$ python3 -q
>>> import numpy as np
>>> import numpy.linalg as la
>>> np.set_printoptions(suppress=True, linewidth=120)
>>> rd = lambda a: np.round(a, 3) + 0
>>> feats = np.array([[0, -2, 2, -1, 0, 3, 3, 1, 2, 3, 2],
...     [-2, 1, 1, -3, 2, -3, 2, 3, -3, 3, -1],
...     [-2, -2, -2, 0, 0, -3, 2, 2, -1, 2, 1],
...     [-3, -1, 1, 1, -2, 3, 0, -3, 1, 2, -3],
...     [-3, 3, 1, 1, 1, 1, 2, -1, 0, 1, -3],
...     [3, 0, -2, -1, 0, -3, 3, -2, 3, 3, 3],
...     [-3, -3, 2, 0, -1, -2, 2, 1, 2, 3, 1]])
>>> feats
array([[ 0, -2,  2, -1,  0,  3,  3,  1,  2,  3,  2],
       [-2,  1,  1, -3,  2, -3,  2,  3, -3,  3, -1],
       [-2, -2, -2,  0,  0, -3,  2,  2, -1,  2,  1],
       [-3, -1,  1,  1, -2,  3,  0, -3,  1,  2, -3],
       [-3,  3,  1,  1,  1,  1,  2, -1,  0,  1, -3],
       [ 3,  0, -2, -1,  0, -3,  3, -2,  3,  3,  3],
       [-3, -3,  2,  0, -1, -2,  2,  1,  2,  3,  1]])
>>> W1 = np.array([[-4, -1, -5, -4],
...     [-1, 4, -5, -4],
...     [2, -3, 5, 0],
...     [2, 4, -2, 1],
...     [-2, 1, -1, -2],
...     [2, 3, -2, 1],
...     [-1, -5, 3, 0],
...     [-2, -3, 1, 3],
...     [0, 3, -4, 0],
...     [-3, 0, 3, 5],
...     [0, -2, 5, -3]])
>>> c = np.array([4, 3, -6, -3])
>>> H = np.maximum(feats @ W1 + c, 0)
>>> la.matrix_rank(H)
np.int64(4)
>>> rd((H > 0).mean(axis=0))
array([0.429, 0.286, 0.571, 0.857])
>>> W2 = np.array([[1, 2], [0, 1], [3, 0], [2, 2]])
>>> H @ W2
array([[131,  38],
       [153,  36],
       [145,  46],
       [ 93, 152],
       [ 30,  66],
       [  0,   0],
       [236,  88]])
>>> (H @ W2).round(6).argmax(axis=1)
array([0, 0, 0, 1, 1, 0, 0])
>>> W1 @ W2
array([[-27, -17],
       [-24,  -6],
       [ 17,   1],
       [ -2,  10],
       [ -9,  -7],
       [ -2,   9],
       [  8,  -7],
       [  7,  -1],
       [-12,   3],
       [ 16,   4],
       [  9,  -8]])
>>> other = np.array([[5, 6],
...     [3, 3],
...     [6, 3],
...     [9, 6],
...     [6, 6],
...     [7, 3],
...     [1, 8],
...     [0, 2],
...     [6, 3],
...     [7, 9],
...     [0, 8]])
>>> la.matrix_rank(feats @ other)
np.int64(2)
>>> np.einsum("ik,kj->ji", feats, other)
array([[ 54, -32, -39,  26,  31,  15,   3],
       [ 78,  11,  10, -24,   8,  77,  26]])
>>> feats @ other
array([[ 54,  78],
       [-32,  11],
       [-39,  10],
       [ 26, -24],
       [ 31,   8],
       [ 15,  77],
       [  3,  26]])
>>> other.T @ feats.T
array([[ 54, -32, -39,  26,  31,  15,   3],
       [ 78,  11,  10, -24,   8,  77,  26]])
>>> np.einsum("ij,ij->i", feats, feats)
array([45, 60, 35, 48, 37, 63, 46])
>>> other @ feats
Traceback (most recent call last):
  File "<python-input-21>", line 1, in <module>
    other @ feats
    ~~~~~~^~~~~~~
ValueError: matmul: Input operand 1 has a mismatch in its core dimension 0, with gufunc signature (n?,k),(k,m?)->(n?,m?) (size 7 is different from 2)
>>> np.vstack([feats, other.T]).shape
(9, 11)
